$ python3 -q
>>> import numpy as np
>>> from numpy import linalg as LA
>>> np.set_printoptions(precision=2, suppress=True, linewidth=100, legacy="1.25")
>>> rd = lambda a: np.round(a, 2) + 0
>>> feats = np.load("out8.npy")
>>> feats
array([[1, 0, 0, 0, 0, 0],
       [0, 0, 0, 1, 0, 0],
       [0, 0, 0, 0, 1, 0],
       [0, 0, 0, 0, 0, 1],
       [0, 0, 1, 0, 0, 0],
       [0, 1, 0, 0, 0, 0]])
>>> # row-stochastic, so 1 is an eigenvalue
>>> rd(np.sort(LA.eigvals(feats).real))
array([-1. , -0.5, -0.5,  1. ,  1. ,  1. ])
>>> feats @ feats
array([[1, 0, 0, 0, 0, 0],
       [0, 0, 0, 0, 0, 1],
       [0, 0, 1, 0, 0, 0],
       [0, 1, 0, 0, 0, 0],
       [0, 0, 0, 0, 1, 0],
       [0, 0, 0, 1, 0, 0]])
>>> (feats != 0).astype(int)
array([[1, 0, 0, 0, 0, 0],
       [0, 0, 0, 1, 0, 0],
       [0, 0, 0, 0, 1, 0],
       [0, 0, 0, 0, 0, 1],
       [0, 0, 1, 0, 0, 0],
       [0, 1, 0, 0, 0, 0]])
>>> rd(LA.det(feats))
-1.0
>>> (LA.matrix_power((feats != 0) + (feats.T != 0) + np.eye(6), 6) > 0).astype(int)
array([[1, 0, 0, 0, 0, 0],
       [0, 1, 0, 1, 0, 1],
       [0, 0, 1, 0, 1, 0],
       [0, 1, 0, 1, 0, 1],
       [0, 0, 1, 0, 1, 0],
       [0, 1, 0, 1, 0, 1]])
>>> M2 = LA.inv(feats)
>>> rd(LA.det(feats) * M2)
array([[-1.,  0.,  0.,  0.,  0.,  0.],
       [ 0.,  0.,  0.,  0.,  0., -1.],
       [ 0.,  0.,  0.,  0., -1.,  0.],
       [ 0., -1.,  0.,  0.,  0.,  0.],
       [ 0.,  0., -1.,  0.,  0.,  0.],
       [ 0.,  0.,  0., -1.,  0.,  0.]])
>>> (np.abs(M2) > 1e-9).astype(int)
array([[1, 0, 0, 0, 0, 0],
       [0, 0, 0, 0, 0, 1],
       [0, 0, 0, 0, 1, 0],
       [0, 1, 0, 0, 0, 0],
       [0, 0, 1, 0, 0, 0],
       [0, 0, 0, 1, 0, 0]])
>>> rd(LA.cond(feats))
1.0
>>> rd(LA.det(feats) * LA.det(M2))
1.0
>>> rd(LA.inv(M2))
array([[1., 0., 0., 0., 0., 0.],
       [0., 0., 0., 1., 0., 0.],
       [0., 0., 0., 0., 1., 0.],
       [0., 0., 0., 0., 0., 1.],
       [0., 0., 1., 0., 0., 0.],
       [0., 1., 0., 0., 0., 0.]])
>>> feats @ M2
array([[1., 0., 0., 0., 0., 0.],
       [0., 1., 0., 0., 0., 0.],
       [0., 0., 1., 0., 0., 0.],
       [0., 0., 0., 1., 0., 0.],
       [0., 0., 0., 0., 1., 0.],
       [0., 0., 0., 0., 0., 1.]])
>>> np.allclose(M2, feats.T)
True
>>> rd(LA.slogdet(feats)[0])
-1.0
>>> def softmax(z):
...     e = np.exp(z - z.max(axis=-1, keepdims=True))
...     return e / e.sum(axis=-1, keepdims=True)
... 
>>> rd(softmax(feats[3]))
array([0.13, 0.13, 0.13, 0.13, 0.13, 0.35])
>>> scores = feats @ feats.T / np.sqrt(6)
>>> rd(softmax(scores)[3] @ feats)
array([0.15, 0.15, 0.15, 0.15, 0.15, 0.23])
>>> rd(softmax(scores))
array([[0.23, 0.15, 0.15, 0.15, 0.15, 0.15],
       [0.15, 0.23, 0.15, 0.15, 0.15, 0.15],
       [0.15, 0.15, 0.23, 0.15, 0.15, 0.15],
       [0.15, 0.15, 0.15, 0.23, 0.15, 0.15],
       [0.15, 0.15, 0.15, 0.15, 0.23, 0.15],
       [0.15, 0.15, 0.15, 0.15, 0.15, 0.23]])
>>> softmax(scores).round(6).argmax(axis=1)
array([0, 1, 2, 3, 4, 5])
>>> blk = np.stack([feats, 3 * feats, feats[::-1]])
>>> LA.matrix_rank(blk.reshape(3, -1))
2
>>> rd(LA.det(blk))
array([  -1., -729.,    1.])
>>> blk.shape
(3, 6, 6)
>>> rd(LA.norm(blk, axis=(1, 2)))
array([2.45, 7.35, 2.45])
>>> np.einsum("bij,cij->bc", blk, blk)
array([[ 6, 18,  0],
       [18, 54,  0],
       [ 0,  0,  6]])
>>> arr = np.load("data.npy")
>>> arr
array([[-0.7 , -0.7 ,  0.  ,  1.8 , -0.3 ,  0.3 ],
       [-0.2 ,  2.6 , -0.1 , -0.5 ,  0.4 ,  1.1 ],
       [-0.91, -0.57,  0.35,  2.03, -0.31,  0.11],
       [ 1.3 ,  1.4 ,  1.8 , -0.8 ,  0.8 ,  1.  ],
       [-1.1 ,  0.7 ,  0.7 , -0.6 , -0.8 , -0.6 ]])
>>> rd(arr[3] @ arr[0])
-3.27
>>> rd(LA.norm(arr, 2))
4.22
>>> rd(LA.norm(arr[3], 1)), rd(LA.norm(arr[3], np.inf))
(7.1, 1.8)
>>> LA.cond(arr) > 100
False
>>> np.argsort(-LA.norm(arr, axis=0).round(6), kind="stable")[:3]
array([1, 3, 0])
>>> rd(LA.norm(arr, 2) / LA.norm(arr))
0.76
>>> rng = np.random.default_rng(777)
>>> M2 = arr + rng.integers(-2, 3, (5, 4)) @ rng.integers(-2, 3, (4, 6))
>>> rd(M2)
array([[ 5.3 ,  0.3 ,  3.  , -2.2 ,  2.7 ,  0.3 ],
       [-4.2 ,  3.6 , -4.1 ,  2.5 , -3.6 , -2.9 ],
       [-0.91,  3.43,  0.35,  1.03, -0.31,  3.11],
       [-0.7 ,  3.4 ,  0.8 ,  1.2 , -0.2 ,  0.  ],
       [ 2.9 ,  5.7 ,  0.7 , -3.6 , -0.8 , -2.6 ]])
>>> rd(M2 - arr)
array([[ 6.,  1.,  3., -4.,  3.,  0.],
       [-4.,  1., -4.,  3., -4., -4.],
       [ 0.,  4.,  0., -1.,  0.,  3.],
       [-2.,  2., -1.,  2., -1., -1.],
       [ 4.,  5.,  0., -3.,  0., -2.]])
>>> LA.matrix_rank(M2 - arr, tol=1e-8)
4
>>> rd(LA.svd(M2 - arr, compute_uv=False))
array([12.56,  7.48,  4.93,  1.37,  0.  ])
>>> Uu, sig, Vh = LA.svd(arr)
>>> np.argmax(sig[:-1] / (sig[1:] + 1e-6)) + 1
4
>>> M2 = Uu[:, :4] @ np.diag(sig[:4]) @ Vh[:4]
>>> rd(M2)
array([[-0.69, -0.67,  0.  ,  1.83, -0.23,  0.21],
       [-0.2 ,  2.6 , -0.1 , -0.5 ,  0.4 ,  1.1 ],
       [-0.91, -0.6 ,  0.35,  2.  , -0.37,  0.19],
       [ 1.3 ,  1.4 ,  1.8 , -0.8 ,  0.81,  0.99],
       [-1.1 ,  0.71,  0.7 , -0.59, -0.79, -0.62]])
>>> LA.matrix_rank(M2)
4
>>> rd(LA.norm(arr - M2, 2)), rd(sig[4])
(0.16, 0.16)
>>> rd(LA.norm(arr - M2) / LA.norm(arr))
0.03
